$ python -q
>>> import numpy as np
>>> np.set_printoptions(precision=3, suppress=True, linewidth=160, sign=" ")
>>> def rnd(a):
...     return np.round(a, 3) + 0
... 
>>> arr = np.loadtxt("test13.csv", delimiter=",")
>>> print(arr)
[[ 5.  1.  1.  1.  1.  1.  1.]
 [ 1.  5.  1.  1.  1.  1.  1.]
 [ 1.  1.  5.  1.  1.  1.  1.]
 [ 1.  1.  1.  5.  1.  1.  1.]
 [ 1.  1.  1.  1.  5.  1.  1.]
 [ 1.  1.  1.  1.  1.  5.  1.]
 [ 1.  1.  1.  1.  1.  1.  5.]]
>>> evals, V = np.linalg.eigh(arr)
>>> print((evals > 1e-8).sum(), (evals < -1e-8).sum())
7 0
>>> print(rnd(V.T @ V))
[[ 1.  0.  0.  0.  0.  0.  0.]
 [ 0.  1.  0.  0.  0.  0.  0.]
 [ 0.  0.  1.  0.  0.  0.  0.]
 [ 0.  0.  0.  1.  0.  0.  0.]
 [ 0.  0.  0.  0.  1.  0.  0.]
 [ 0.  0.  0.  0.  0.  1.  0.]
 [ 0.  0.  0.  0.  0.  0.  1.]]
>>> print(rnd(np.linalg.eigvalsh(arr + -3 * np.eye(7))))
[ 1.  1.  1.  1.  1.  1.  8.]
>>> print(np.unique(evals.round(6) + 0, return_counts=True)[1])
[ 6  1]
>>> print(np.abs(V[:, -1]).round(6).argmax())
0
>>> print(rnd(np.abs(V[:, -1])))
[ 0.378  0.378  0.378  0.378  0.378  0.378  0.378]
>>> print(rnd(V.T @ arr @ V))
[[  4.   0.   0.   0.   0.   0.   0.]
 [  0.   4.   0.   0.   0.   0.   0.]
 [  0.   0.   4.   0.   0.   0.   0.]
 [  0.   0.   0.   4.   0.   0.   0.]
 [  0.   0.   0.   0.   4.   0.   0.]
 [  0.   0.   0.   0.   0.   4.   0.]
 [  0.   0.   0.   0.   0.   0.  11.]]
>>> print(rnd(np.sort(np.abs(np.linalg.eigvals(arr)))))
[  4.   4.   4.   4.   4.   4.  11.]
>>> print(arr @ arr)
[[ 31.  15.  15.  15.  15.  15.  15.]
 [ 15.  31.  15.  15.  15.  15.  15.]
 [ 15.  15.  31.  15.  15.  15.  15.]
 [ 15.  15.  15.  31.  15.  15.  15.]
 [ 15.  15.  15.  15.  31.  15.  15.]
 [ 15.  15.  15.  15.  15.  31.  15.]
 [ 15.  15.  15.  15.  15.  15.  31.]]
>>> print((arr + arr.T) / 2)
[[ 5.  1.  1.  1.  1.  1.  1.]
 [ 1.  5.  1.  1.  1.  1.  1.]
 [ 1.  1.  5.  1.  1.  1.  1.]
 [ 1.  1.  1.  5.  1.  1.  1.]
 [ 1.  1.  1.  1.  5.  1.  1.]
 [ 1.  1.  1.  1.  1.  5.  1.]
 [ 1.  1.  1.  1.  1.  1.  5.]]
>>> print(rnd(np.linalg.det(arr)))
45056.0
>>> evals, V = np.linalg.eigh(arr)
>>> vec = np.array([5, 1, -4, -4, 4, -2, -5])
>>> print(rnd(V * np.maximum(evals, 0) @ V.T))
[[ 5.  1.  1.  1.  1.  1.  1.]
 [ 1.  5.  1.  1.  1.  1.  1.]
 [ 1.  1.  5.  1.  1.  1.  1.]
 [ 1.  1.  1.  5.  1.  1.  1.]
 [ 1.  1.  1.  1.  5.  1.  1.]
 [ 1.  1.  1.  1.  1.  5.  1.]
 [ 1.  1.  1.  1.  1.  1.  5.]]
>>> print(rnd(V * np.abs(evals) @ V.T))
[[ 5.  1.  1.  1.  1.  1.  1.]
 [ 1.  5.  1.  1.  1.  1.  1.]
 [ 1.  1.  5.  1.  1.  1.  1.]
 [ 1.  1.  1.  5.  1.  1.  1.]
 [ 1.  1.  1.  1.  5.  1.  1.]
 [ 1.  1.  1.  1.  1.  5.  1.]
 [ 1.  1.  1.  1.  1.  1.  5.]]
>>> print(vec @ arr @ vec)
437.0
>>> print(np.abs(arr).sum(axis=1).max(), np.abs(evals).max())
11.0 11.0
>>> vec = np.ones(7)
>>> for _ in range(3):
...     vec = arr @ vec
...     vec /= np.linalg.norm(vec)
...     print(round(vec @ arr @ vec, 3))
... 
11.0
11.0
11.0
>>> print(rnd(vec))
[ 0.378  0.378  0.378  0.378  0.378  0.378  0.378]
>>> print(rnd(np.linalg.eigvalsh(arr)[-1]))
11.0
>>> X = np.diag(np.array([-1, -3, -1, -3, 1])) + -1 * np.eye(5, k=1) + -1 * np.eye(5, k=-1)
>>> print(X)
[[-1. -1.  0.  0.  0.]
 [-1. -3. -1.  0.  0.]
 [ 0. -1. -1. -1.  0.]
 [ 0.  0. -1. -3. -1.]
 [ 0.  0.  0. -1.  1.]]
>>> # equal to its transpose
>>> evals, V = np.linalg.eigh(X)
>>> vec = np.array([-1, -1, 1, 1, 3])
>>> print(rnd(np.linalg.eigvalsh(X[1:, 1:])))
[-3.826 -3.106 -0.333  1.265]
>>> print((np.sign(V[:, -1].round(6)) == np.sign(V[0, -1].round(6))).astype(int))
[ 1  0  1  0  1]
>>> print(rnd(vec @ X @ vec / (vec @ vec)), rnd(evals[0]), rnd(evals[-1]))
-0.538 -3.954 1.265
>>> print(vec @ X @ vec)
-7.0
>>> vec = np.array([-3, -3, -1, -1, 0])
>>> y = X @ vec
>>> print(y)
[  6.  13.   5.   4.   1.]
>>> print(rnd(np.linalg.solve(X.T, X[0])))
[ 1.  0.  0.  0.  0.]
>>> print(rnd(np.linalg.solve(X, y)))
[-3. -3. -1. -1.  0.]
>>> print(rnd(np.linalg.solve(X, X[:, 4])))
[ 0.  0.  0.  0.  1.]
>>> print([round(float(np.linalg.det(X[:i, :i])), 2) + 0 for i in range(1, 6)])
[-1.0, 2.0, -1.0, 1.0, 2.0]
>>> M = np.array([[1, 3, 3, 3, 2, 3],
...     [3, 1, 3, 3, 3, 2],
...     [3, 3, 1, 3, 3, 3],
...     [3, 3, 3, 1, 3, 3],
...     [2, 3, 3, 3, 1, 3],
...     [3, 2, 3, 3, 3, 1]])
>>> evals, V = np.linalg.eigh(M)
>>> print(rnd(evals))
[-3.    -2.346 -2.    -1.    -1.    15.346]
>>> print(np.unique(evals.round(6) + 0, return_counts=True)[1])
[ 1  1  1  2  1]
>>> print(rnd(V.T @ M @ V))
[[-3.     0.     0.     0.     0.     0.   ]
 [ 0.    -2.346  0.     0.     0.     0.   ]
 [ 0.     0.    -2.     0.     0.     0.   ]
 [ 0.     0.     0.    -1.     0.     0.   ]
 [ 0.     0.     0.     0.    -1.     0.   ]
 [ 0.     0.     0.     0.     0.    15.346]]
>>> print(rnd(np.abs(V[:, -1])))
[ 0.4    0.4    0.423  0.423  0.4    0.4  ]
>>> print(rnd(V @ np.diag(evals) @ V.T))
[[ 1.  3.  3.  3.  2.  3.]
 [ 3.  1.  3.  3.  3.  2.]
 [ 3.  3.  1.  3.  3.  3.]
 [ 3.  3.  3.  1.  3.  3.]
 [ 2.  3.  3.  3.  1.  3.]
 [ 3.  2.  3.  3.  3.  1.]]
>>> print(rnd(np.linalg.svd(M, compute_uv=False)))
[ 15.346   3.      2.346   2.      1.      1.   ]
>>> print(rnd(np.linalg.eigvalsh(M @ M)))
[   1.       1.       4.       5.503    9.     235.497]
>>> print(np.abs(V[:, -1]).round(6).argmax())
2
